$ ipython --no-banner

In [1]: import numpy as np

In [2]: np.set_printoptions(precision=2, suppress=True, linewidth=200)

In [3]: def tidy(a):
   ...:     return np.round(a, 2) + 0
   ...: 

In [4]: data = np.load("test4.npy")

In [5]: data
Out[5]: 
array([[-2, -1, -2, -2,  1, -3, -3],
       [-3, -2, -1, -2, -2,  1, -3],
       [-3, -3, -2, -1, -2, -2,  1],
       [ 1, -3, -3, -2, -1, -2, -2],
       [-2,  1, -3, -3, -2, -1, -2],
       [-2, -2,  1, -3, -3, -2, -1],
       [-1, -2, -2,  1, -3, -3, -2]])

In [6]: x = np.array([8, 4, 5, 1, 6, 4, 1])

In [7]: h = np.maximum(data @ x, 0)

In [8]: np.maximum(data @ x, 0) - np.maximum(-data @ x, 0)
Out[8]: array([-41, -50, -66, -37, -48, -49, -57])

In [9]: np.flatnonzero(h > 1e-9)
Out[9]: array([], dtype=int64)

In [10]: np.maximum(data @ (3 * x), 0)
Out[10]: array([0, 0, 0, 0, 0, 0, 0])

In [11]: u = np.array([-2, 1, 2, -1, 0, 2, -2])

In [12]: B = data + np.outer(u, np.eye(7)[1])

In [13]: np.linalg.matrix_rank(B - data)
Out[13]: np.int64(1)

In [14]: np.linalg.matrix_rank(np.linalg.inv(B) - np.linalg.inv(data), tol=1e-8)
Out[14]: np.int64(1)

In [15]: x = np.array([-1, -2, 1, -2, 0, 1, 2])

In [16]: y = data @ x

In [17]: coef, lr = np.zeros(7), 1 / np.linalg.norm(data, 2) ** 2

In [18]: for i in range(60):
    ...:     coef -= lr * data.T @ (data @ coef - y)
    ...:     if i % 10 == 0: print(i, round(np.linalg.norm(data @ coef - y), 2))
    ...: 
0 12.88
10 4.72
20 2.39
30 1.3
40 0.72
50 0.4

In [19]: tidy(coef)
Out[19]: array([-1.01, -1.96,  1.03, -1.96, -0.03,  0.97,  1.96])

In [20]: W = np.array([[3, 1, -3, 0],
    ...:     [-2, 2, -1, -3],
    ...:     [0, 1, -2, -2],
    ...:     [2, 0, 1, -1],
    ...:     [3, -3, -2, 3],
    ...:     [3, -3, 0, 3],
    ...:     [0, -3, -3, -1]])

In [21]: coef = np.array([-2, -2, -5, 0])

In [22]: hid = np.maximum(data @ W + coef, 0)

In [23]: np.linalg.matrix_rank(hid)
Out[23]: np.int64(3)

In [24]: tidy((hid > 0).mean(axis=0))
Out[24]: array([0.  , 0.86, 1.  , 0.57])

In [25]: hid
Out[25]: 
array([[ 0,  7, 11,  6],
       [ 0,  2, 19, 10],
       [ 0,  0, 11,  1],
       [ 0,  5,  7, 10],
       [ 0, 10, 13,  0],
       [ 0, 11,  7,  0],
       [ 0, 15, 17,  0]])

In [26]: (hid > 0).astype(int)
Out[26]: 
array([[0, 1, 1, 1],
       [0, 1, 1, 1],
       [0, 0, 1, 1],
       [0, 1, 1, 1],
       [0, 1, 1, 0],
       [0, 1, 1, 0],
       [0, 1, 1, 0]])

In [27]: C = np.array([[0, 2], [0, 2], [3, 1], [2, -1]])

In [28]: (hid @ C).round(6).argmax(axis=1)
Out[28]: array([0, 0, 0, 0, 0, 1, 0])

In [29]: blk = np.stack([data, 3 * data, data[::-1]])

In [30]: blk.shape
Out[30]: (3, 7, 7)

In [31]: np.linalg.matrix_rank(blk)
Out[31]: array([7, 7, 7])

In [32]: np.einsum("bij,cij->bc", blk, blk)
Out[32]: 
array([[ 224,  672,  144],
       [ 672, 2016,  432],
       [ 144,  432,  224]])

In [33]: mat = np.array([[-5, 8], [-8, 0]])

In [34]: mat
Out[34]: 
array([[-5,  8],
       [-8,  0]])

In [35]: Q, vecs = np.linalg.qr(mat[:, :1])[0], np.linalg.qr(mat[:, 1:])[0]

In [36]: sv = np.linalg.svd(Q.T @ vecs, compute_uv=False)

In [37]: tidy(sv)
Out[37]: array([0.53])

In [38]: tidy(np.linalg.norm(Q @ Q.T - vecs @ vecs.T, 2))
Out[38]: np.float64(0.85)

In [39]: (sv > 0.9).sum()
Out[39]: np.int64(0)

In [40]: W0 = np.array([[-2, -2, 4, 0, -5, 4, -1],
    ...:     [-2, -2, -2, 4, 0, -5, 4],
    ...:     [4, -2, -2, -2, 4, 0, -5],
    ...:     [0, 4, -2, -2, -2, 4, 0],
    ...:     [-5, 0, 4, -2, -2, -2, 4],
    ...:     [4, -5, 0, 4, -2, -2, -2],
    ...:     [-1, 4, -5, 0, 4, -2, -2]])

In [41]: Q, R = np.linalg.qr(W0)

In [42]: tidy(Q.T @ Q)
Out[42]: 
array([[1., 0., 0., 0., 0., 0., 0.],
       [0., 1., 0., 0., 0., 0., 0.],
       [0., 0., 1., 0., 0., 0., 0.],
       [0., 0., 0., 1., 0., 0., 0.],
       [0., 0., 0., 0., 1., 0., 0.],
       [0., 0., 0., 0., 0., 1., 0.],
       [0., 0., 0., 0., 0., 0., 1.]])

In [43]: tidy(abs(R[0, 0])), tidy(np.linalg.norm(W0[:, 0]))
Out[43]: (np.float64(8.12), np.float64(8.12))

In [44]: np.trace(Q @ Q.T)
Out[44]: np.float64(7.0)

In [45]: tidy(Q @ R)
Out[45]: 
array([[-2., -2.,  4.,  0., -5.,  4., -1.],
       [-2., -2., -2.,  4.,  0., -5.,  4.],
       [ 4., -2., -2., -2.,  4.,  0., -5.],
       [ 0.,  4., -2., -2., -2.,  4.,  0.],
       [-5.,  0.,  4., -2., -2., -2.,  4.],
       [ 4., -5.,  0.,  4., -2., -2., -2.],
       [-1.,  4., -5.,  0.,  4., -2., -2.]])
